$ ipython --no-banner

In [1]: import numpy as np

In [2]: import numpy.linalg as la

In [3]: np.set_printoptions(precision=1, suppress=True, linewidth=160)

In [4]: rnd = lambda a: np.round(a, 1) + 0

In [5]: W0 = np.loadtxt("x.csv", delimiter=",")

In [6]: W0
Out[6]: 
array([[-2.3,  1.5,  0.7,  2.1],
       [-2.5,  1.7,  1. ,  2.7],
       [ 3.4, -2.2, -1. , -3.2],
       [ 2.8, -1.9, -0.8, -2.8],
       [-1.6,  1.1,  0.6,  1.4],
       [-4.9,  3.2,  1.7,  4.8],
       [-1.4,  1.3,  0.6,  1.5],
       [-8.8,  5.6,  2.9,  8.7],
       [-2.1,  1.4,  0.8,  2.3],
       [ 2.7, -2. , -1. , -2.8],
       [ 0.5, -0.4, -0.1, -0.6],
       [ 0.4, -0.1,  0. , -0.2],
       [ 0. ,  0. ,  0.1,  0. ],
       [-1.6,  1. ,  0.5,  1.6],
       [-5.1,  3.2,  1.6,  5. ],
       [ 4.6, -3. , -1.5, -4.5],
       [-2.7,  1.8,  0.6,  2.6],
       [-3.1,  2.1,  1.1,  3.3],
       [ 1.5, -0.9, -0.4, -1.6],
       [-0.7,  0.3,  0.3,  0.7],
       [ 4.9, -3.4, -1.7, -4.8]])

In [7]: Ac = (W0 - W0.mean(axis=0)) / W0.std(axis=0)

In [8]: rnd(Ac.std(axis=0))
Out[8]: array([1., 1., 1., 1.])

In [9]: np.argwhere(np.abs(Ac) > 2)
Out[9]: 
array([[7, 0],
       [7, 1],
       [7, 2],
       [7, 3]])

In [10]: c = la.lstsq(np.delete(Ac, 1, axis=1), Ac[:, 1])[0]

In [11]: rnd(c)
Out[11]: array([-0.5,  0.2,  0.3])

In [12]: np.abs(c).argmax()
Out[12]: np.int64(0)

In [13]: x0 = np.array([3, 2, 0, 2])

In [14]: rnd((W0 * x0).sum(axis=1))
Out[14]: array([ 0.3,  1.3, -0.6, -1. ,  0.2,  1.3,  1.4,  2.2,  1.1, -1.5, -0.5,  0.6,  0. ,  0.4,  1.1, -1.2,  0.7,  1.5, -0.5, -0.1, -1.7])

In [15]: (W0 @ x0).argmax()
Out[15]: np.int64(7)

In [16]: D = la.norm(W0[:, None] - W0[None], axis=-1)

In [17]: D.shape
Out[17]: (21, 21)

In [18]: np.unravel_index(D.round(6).argmax(), D.shape)
Out[18]: (np.int64(7), np.int64(20))

In [19]: D[1].round(6).argsort(kind="stable")[:4]
Out[19]: array([ 1, 16,  8,  0])

In [20]: D.mean(axis=1).argmax()
Out[20]: np.int64(7)
